% ipython --no-banner

In [1]: import numpy as np

In [2]: from numpy import linalg as LA

In [3]: np.set_printoptions(precision=3, suppress=True, linewidth=140, floatmode="fixed")

In [4]: Z = np.array([[1, -3, -3, 2], [-3, -3, 2, -2], [-1, -3, -1, 1]])

In [5]: rng = np.random.default_rng(2142)

In [6]: A = rng.normal(size=(12, 3)) @ Z + np.array([5, 6, 1, 8])

In [7]: A
Out[7]: 
array([[ 4.162,  9.590,  4.356,  5.536],
       [ 2.040,  4.114,  3.521,  5.825],
       [ 2.309, -1.973, -0.250,  7.892],
       [ 5.359,  6.241,  1.342,  6.977],
       [ 6.564,  3.718, -2.179, 10.112],
       [ 0.379,  8.295,  8.075,  2.693],
       [ 7.191,  8.547,  0.087,  8.663],
       [ 1.519, -2.858, -0.198,  8.237],
       [ 7.561, 15.827,  3.787,  6.774],
       [-0.338, -2.472,  2.314,  6.319],
       [ 5.862, 12.977,  4.627,  5.267],
       [ 6.067,  7.020,  1.073,  7.105]])

In [8]: LA.matrix_rank(A, rtol=0.1)
Out[8]: np.int64(3)

In [9]: round(np.log10(LA.cond(A)))
Out[9]: 2

In [10]: Ac = A - A.mean(axis=0)

In [11]: Uu, sv, vt = LA.svd(Ac, full_matrices=False)

In [12]: np.abs(Uu[:, 0]).argmax()
Out[12]: np.int64(8)

In [13]: (np.sign(Uu[:, 0]) == np.sign(Uu[0, 0])).astype(int)
Out[13]: array([1, 0, 0, 1, 0, 1, 1, 0, 1, 0, 1, 1])

In [14]: np.round(Ac.mean(axis=0), 3) + 0
Out[14]: array([0.000, 0.000, 0.000, 0.000])

In [15]: vt[0] * np.sign(vt[0, np.abs(vt[0]).argmax()])
Out[15]: array([ 0.276,  0.926,  0.234, -0.110])

In [16]: x = np.array([5, 4, -4, -1])

In [17]: np.einsum("ij,j->i", A, x)
Out[17]: array([ 36.210,   6.747,  -3.239,  39.412,  46.296,   0.082,  61.132, -11.281,  79.194, -27.153,  57.443,  47.019])

In [18]: A @ x
Out[18]: array([ 36.210,   6.747,  -3.239,  39.412,  46.296,   0.082,  61.132, -11.281,  79.194, -27.153,  57.443,  47.019])

In [19]: A @ np.eye(4)[1]
Out[19]: array([ 9.590,  4.114, -1.973,  6.241,  3.718,  8.295,  8.547, -2.858, 15.827, -2.472, 12.977,  7.020])

In [20]: np.sign((A @ x).round(6))
Out[20]: array([ 1.000,  1.000, -1.000,  1.000,  1.000,  1.000,  1.000, -1.000,  1.000, -1.000,  1.000,  1.000])

In [21]: LA.norm(A @ x) <= LA.norm(A, 2) * LA.norm(x) + 1e-9
Out[21]: np.True_

In [22]: A @ (2 * x)
Out[22]: array([ 72.419,  13.493,  -6.477,  78.823,  92.593,   0.164, 122.263, -22.562, 158.388, -54.306, 114.886,  94.039])

In [23]: A2 = np.array([[-2, 0], [2, 1], [-1, -1], [-1, 2]])

In [24]: LA.matrix_rank(A @ A2)
Out[24]: np.int64(2)

In [25]: np.vstack([A, A2.T]).shape
Out[25]: (14, 4)

In [26]: LA.matrix_rank(np.vstack([A, A2.T]))
Out[26]: np.int64(4)

In [27]: np.round(LA.norm(A), 3)
Out[27]: np.float64(42.527)

In [28]: round(float(np.abs(A).max()), 3)
Out[28]: 15.827

In [29]: LA.matrix_rank(A)
Out[29]: np.int64(4)

In [30]: A.shape
Out[30]: (12, 4)

In [31]: LA.svd(A, compute_uv=False)
Out[31]: array([38.035, 16.684,  9.103,  0.825])

In [32]: data = np.loadtxt("sample13.csv", delimiter=",")

In [33]: data
Out[33]: 
array([[-0.429, -0.286, -0.857],
       [-0.286,  0.943, -0.171],
       [-0.857, -0.171,  0.486]])

In [34]: idx = rng.permutation(3)

In [35]: idx
Out[35]: array([0, 2, 1])

In [36]: A2 = data[idx][:, idx]

In [37]: np.allclose(A2, data)
Out[37]: False

In [38]: round(float(LA.det(A2)), 3), np.round(LA.det(data[idx]), 3)
Out[38]: (-1.0, np.float64(1.0))

In [39]: A2
Out[39]: 
array([[-0.429, -0.857, -0.286],
       [-0.857,  0.486, -0.171],
       [-0.286, -0.171,  0.943]])

In [40]: x = np.array([-6, -2, -8])

In [41]: np.abs(LA.eigvals(data))
Out[41]: array([1.000, 1.000, 1.000])

In [42]: round(LA.norm(x), 3), np.round(LA.norm(data @ x), 3)
Out[42]: (np.float64(10.198), np.float64(10.198))

In [43]: [p for p in range(1, 25) if np.allclose(LA.matrix_power(data, p), np.eye(3))]
Out[43]: [2, 4, 6, 8, 10, 12, 14, 16, 18, 20, 22, 24]

In [44]: np.sort(np.abs(np.degrees(np.angle(LA.eigvals(data)))))
Out[44]: array([  0.000,   0.000, 180.000])

In [45]: 3 - LA.matrix_rank(data - np.eye(3), tol=1e-8)
Out[45]: np.int64(2)

In [46]: data.T @ (data @ x)
Out[46]: array([-6.000, -2.000, -8.000])

In [47]: LA.inv(data)
Out[47]: 
array([[-0.429, -0.286, -0.857],
       [-0.286,  0.943, -0.171],
       [-0.857, -0.171,  0.486]])

In [48]: evals, vecs = LA.eig(data)

In [49]: np.round(np.prod(evals), 3)
Out[49]: np.float64(-1.0)

In [50]: evals
Out[50]: array([-1.000,  1.000,  1.000])

In [51]: np.sort(LA.eigvals(LA.inv(data)))
Out[51]: array([-1.000,  1.000,  1.000])

In [52]: idx = A[:, 0] > np.median(A[:, 0])

In [53]: u = A[idx].mean(axis=0) - A[~idx].mean(axis=0)

In [54]: np.argsort(-np.abs(u).round(6), kind="stable")
Out[54]: array([1, 0, 2, 3])

In [55]: idx.astype(int)
Out[55]: array([0, 0, 0, 1, 1, 0, 1, 0, 1, 0, 1, 1])

In [56]: ((A - A.mean(axis=0)) @ u > 0).astype(int)
Out[56]: array([1, 0, 0, 1, 1, 0, 1, 0, 1, 0, 1, 1])

In [57]: t = np.radians(90)

In [58]: R = np.eye(3)

In [59]: R[2, 2] = R[0, 0] = np.cos(t)

In [60]: R[2, 0], R[0, 2] = -np.sin(t), np.sin(t)

In [61]: R.round(3) + 0
Out[61]: 
array([[ 0.000,  0.000,  1.000],
       [ 0.000,  1.000,  0.000],
       [-1.000,  0.000,  0.000]])

In [62]: A2 = data @ R.T

In [63]: A2
Out[63]: 
array([[-0.857, -0.286,  0.429],
       [-0.171,  0.943,  0.286],
       [ 0.486, -0.171,  0.857]])

In [64]: LA.svd(data, compute_uv=False), LA.svd(A2, compute_uv=False)
Out[64]: (array([1.000, 1.000, 1.000]), array([1.000, 1.000, 1.000]))

In [65]: np.abs(A2 - data).max(axis=0)
Out[65]: array([1.343, 0.000, 1.286])

In [66]: np.allclose(data @ data.T, A2 @ A2.T)
Out[66]: True

In [67]: np.allclose(LA.norm(data, axis=1), LA.norm(A2, axis=1))
Out[67]: True

In [68]: round(LA.det(R), 3), np.trace(R)
Out[68]: (np.float64(1.0), np.float64(1.0))
